In [1]: import numpy as np

In [2]: np.set_printoptions(suppress=True, linewidth=200)

In [3]: arr = np.loadtxt("block11.csv", delimiter=",")

In [4]: arr
Out[4]: 
array([[ 0.9  , -0.2  ,  2.71 ,  1.   ,  0.4  ,  1.   ],
       [-0.5  ,  0.   , -1.479, -1.2  , -0.4  ,  0.3  ],
       [ 0.1  ,  0.4  ,  0.339,  0.7  ,  0.3  ,  2.3  ],
       [-0.2  ,  1.5  , -0.586, -1.6  ,  0.5  ,  0.2  ],
       [ 1.6  ,  0.3  ,  4.796, -0.5  , -0.3  , -1.1  ],
       [-0.4  , -0.8  , -1.207, -0.9  ,  0.3  , -1.1  ],
       [-0.1  ,  1.2  , -0.32 ,  1.1  ,  1.   , -1.1  ],
       [ 0.5  ,  0.6  ,  1.49 , -0.6  ,  0.4  ,  1.1  ],
       [ 0.   ,  2.6  , -0.016, -0.3  , -0.1  , -0.8  ],
       [ 2.1  , -0.1  ,  6.291,  0.3  ,  1.2  ,  0.7  ],
       [ 0.4  ,  0.8  ,  1.219,  0.7  ,  0.7  , -1.   ],
       [-0.5  , -1.1  , -1.49 , -0.1  , -2.2  ,  2.2  ],
       [ 0.2  , -0.3  ,  0.569, -1.   , -1.2  ,  0.9  ],
       [ 0.   ,  1.4  , -0.017,  0.3  , -0.2  , -0.4  ],
       [-0.1  , -0.8  , -0.285, -0.5  , -1.2  ,  1.4  ],
       [ 1.5  , -1.5  ,  4.531, -2.6  ,  0.1  ,  0.   ]])

In [5]: cen = arr - arr.mean(axis=0)

In [6]: left, sv, Vh = np.linalg.svd(cen, full_matrices=False)

In [7]: np.abs(left[:, 0]).argmax()
Out[7]: np.int64(9)

In [8]: (np.sign(left[:, 0]) == np.sign(left[0, 0])).astype(int)
Out[8]: array([1, 0, 0, 0, 1, 0, 0, 1, 0, 1, 1, 0, 0, 0, 0, 1])

In [9]: sv.round(3)
Out[9]: array([9.803, 5.595, 4.174, 2.71 , 2.3  , 0.02 ])

In [10]: np.round(np.abs(Vh[-1]), 3)
Out[10]: array([0.949, 0.002, 0.317, 0.001, 0.003, 0.002])

In [11]: np.searchsorted(np.cumsum(sv ** 2) / (sv ** 2).sum(), 0.9) + 1
Out[11]: np.int64(3)

In [12]: np.abs(Vh[0]).argmax()
Out[12]: np.int64(2)

In [13]: round((sv ** 2).sum() ** 2 / (sv ** 4).sum(), 3)
Out[13]: np.float64(2.339)

In [14]: W0 = np.load("data.npy")

In [15]: W0
Out[15]: 
array([[ 0.254, -0.675, -0.327,  0.197,  0.762],
       [-0.245,  0.879, -0.501,  0.139, -0.629],
       [ 0.149,  0.558,  0.975,  0.254, -0.749],
       [-0.544, -0.845, -0.915, -0.89 , -0.08 ],
       [ 0.814,  0.929,  0.91 ,  0.988,  0.786],
       [-0.501, -0.43 , -0.996, -0.675,  0.478],
       [-0.797, -0.217,  0.05 , -0.97 , -0.977],
       [-0.388, -0.994, -0.929, -0.935,  0.753],
       [-0.706, -0.01 , -0.912, -0.894, -0.797],
       [ 0.98 ,  0.997,  1.   ,  1.   , -0.07 ],
       [ 0.598,  0.   , -0.917,  0.898,  0.976],
       [-0.834, -0.905, -0.926, -0.989, -0.831]])

In [16]: cen = W0 - W0.mean(axis=0)

In [17]: V = np.linalg.svd(cen)[2][:4]

In [18]: other = cen - cen @ V.T @ V

In [19]: np.round((cen @ V.T).std(axis=0), 3)
Out[19]: array([1.309, 0.835, 0.409, 0.225])

In [20]: np.round(np.cov(cen @ V.T, rowvar=False), 3) + 0
Out[20]: 
array([[1.87 , 0.   , 0.   , 0.   ],
       [0.   , 0.761, 0.   , 0.   ],
       [0.   , 0.   , 0.182, 0.   ],
       [0.   , 0.   , 0.   , 0.055]])

In [21]: cen = (W0 - W0.mean(axis=0)) / W0.std(axis=0)

In [22]: np.round(cen.std(axis=0), 3)
Out[22]: array([1., 1., 1., 1., 1.])

In [23]: b = np.linalg.lstsq(np.delete(cen, 1, axis=1), cen[:, 1])[0]

In [24]: b.round(3)
Out[24]: array([-0.778,  0.32 ,  1.409, -0.272])

In [25]: np.round(np.linalg.norm(W0, axis=0), 3)
Out[25]: array([2.157, 2.48 , 2.892, 2.783, 2.489])

In [26]: np.round(np.linalg.norm(W0[5] - W0[6]), 3)
Out[26]: np.float64(1.852)

In [27]: np.round(np.linalg.norm(W0, axis=1), 3)
Out[27]: array([1.116, 1.224, 1.382, 1.627, 1.987, 1.453, 1.606, 1.855, 1.663, 1.99 , 1.72 , 2.01 ])

In [28]: np.linalg.norm(W0, axis=1).argmax()
Out[28]: np.int64(11)

In [29]: np.round(np.linalg.norm(W0[5], 1), 3), round(float(np.linalg.norm(W0[5], np.inf)), 3)
Out[29]: (np.float64(3.08), 0.996)

In [30]: round(float(np.linalg.norm(W0, 1)), 3), np.round(np.linalg.norm(W0, np.inf), 3)
Out[30]: (9.358, np.float64(4.485))

In [31]: round(float(np.linalg.norm(W0, 2)), 3)
Out[31]: 4.662

In [32]: round(np.linalg.norm(W0, "nuc"), 3)
Out[32]: np.float64(10.156)

In [33]: other = np.c_[W0[:, :1] @ np.array([[-3]]), np.array([2, 1, 2, 3, 0, 3, 0, 1, 1, 2, 1, 0])]

In [34]: other.round(3)
Out[34]: 
array([[-0.762,  2.   ],
       [ 0.735,  1.   ],
       [-0.447,  2.   ],
       [ 1.632,  3.   ],
       [-2.442,  0.   ],
       [ 1.503,  3.   ],
       [ 2.391,  0.   ],
       [ 1.164,  1.   ],
       [ 2.118,  1.   ],
       [-2.94 ,  2.   ],
       [-1.794,  1.   ],
       [ 2.502,  0.   ]])

In [35]: np.round(np.linalg.norm(np.linalg.qr(W0)[0].T @ other, axis=0) ** 2 / ((other ** 2).sum(axis=0) + 1e-12), 3)
Out[35]: array([1.   , 0.346])

In [36]: np.linalg.matrix_rank(np.c_[W0, other])
Out[36]: np.int64(6)
